% ipython --no-banner

In [1]: import numpy as np

In [2]: import numpy.linalg as la

In [3]: np.set_printoptions(precision=1, suppress=True, linewidth=120)

In [4]: A = np.load("mat.npy")

In [5]: A
Out[5]: 
array([[ 4,  0,  0,  0,  0,  0,  0,  0],
       [ 8,  9,  0,  0,  0,  0,  0,  0],
       [ 5,  2, -4,  0,  0,  0,  0,  0],
       [-3, -4,  0, -2,  0,  0,  0,  0],
       [ 6, -7, -6, -7,  0,  0,  0,  0],
       [ 3, -3,  2, -9,  3, -5,  0,  0],
       [-8, -8, -8, -4,  4,  7, -6,  0],
       [ 0, -9, -1, -2, -5,  9, -3, -7]])

In [6]: # triangular

In [7]: np.sort(np.abs(la.eigvals(A)))
Out[7]: array([0., 2., 4., 4., 5., 6., 7., 9.])

In [8]: np.allclose(A @ A.T, A.T @ A)
Out[8]: False

In [9]: A.inv()
---------------------------------------------------------------------------
AttributeError                            Traceback (most recent call last)
Cell In[9], line 1
----> 1 A.inv()

AttributeError: 'numpy.ndarray' object has no attribute 'inv'

In [10]: (A - A.T) / 2
Out[10]: 
array([[ 0. , -4. , -2.5,  1.5, -3. , -1.5,  4. ,  0. ],
       [ 4. ,  0. , -1. ,  2. ,  3.5,  1.5,  4. ,  4.5],
       [ 2.5,  1. ,  0. ,  0. ,  3. , -1. ,  4. ,  0.5],
       [-1.5, -2. ,  0. ,  0. ,  3.5,  4.5,  2. ,  1. ],
       [ 3. , -3.5, -3. , -3.5,  0. , -1.5, -2. ,  2.5],
       [ 1.5, -1.5,  1. , -4.5,  1.5,  0. , -3.5, -4.5],
       [-4. , -4. , -4. , -2. ,  2. ,  3.5,  0. ,  1.5],
       [ 0. , -4.5, -0.5, -1. , -2.5,  4.5, -1.5,  0. ]])

In [11]: np.trace(A)
Out[11]: np.int64(-11)

In [12]: np.round(np.abs(la.eigvals(A)).max(), 1)
Out[12]: np.float64(9.0)

In [13]: A @ A
Out[13]: 
array([[  16,    0,    0,    0,    0,    0,    0,    0],
       [ 104,   81,    0,    0,    0,    0,    0,    0],
       [  16,   10,   16,    0,    0,    0,    0,    0],
       [ -38,  -28,    0,    4,    0,    0,    0,    0],
       [ -41,  -47,   24,   14,    0,    0,    0,    0],
       [  28,    7,  -36,   42,  -15,   25,    0,    0],
       [ -31,  -73,   70,  -59,   -3,  -77,   36,    0],
       [ -50,   20,   83,  -16,   50, -129,   39,   49]])
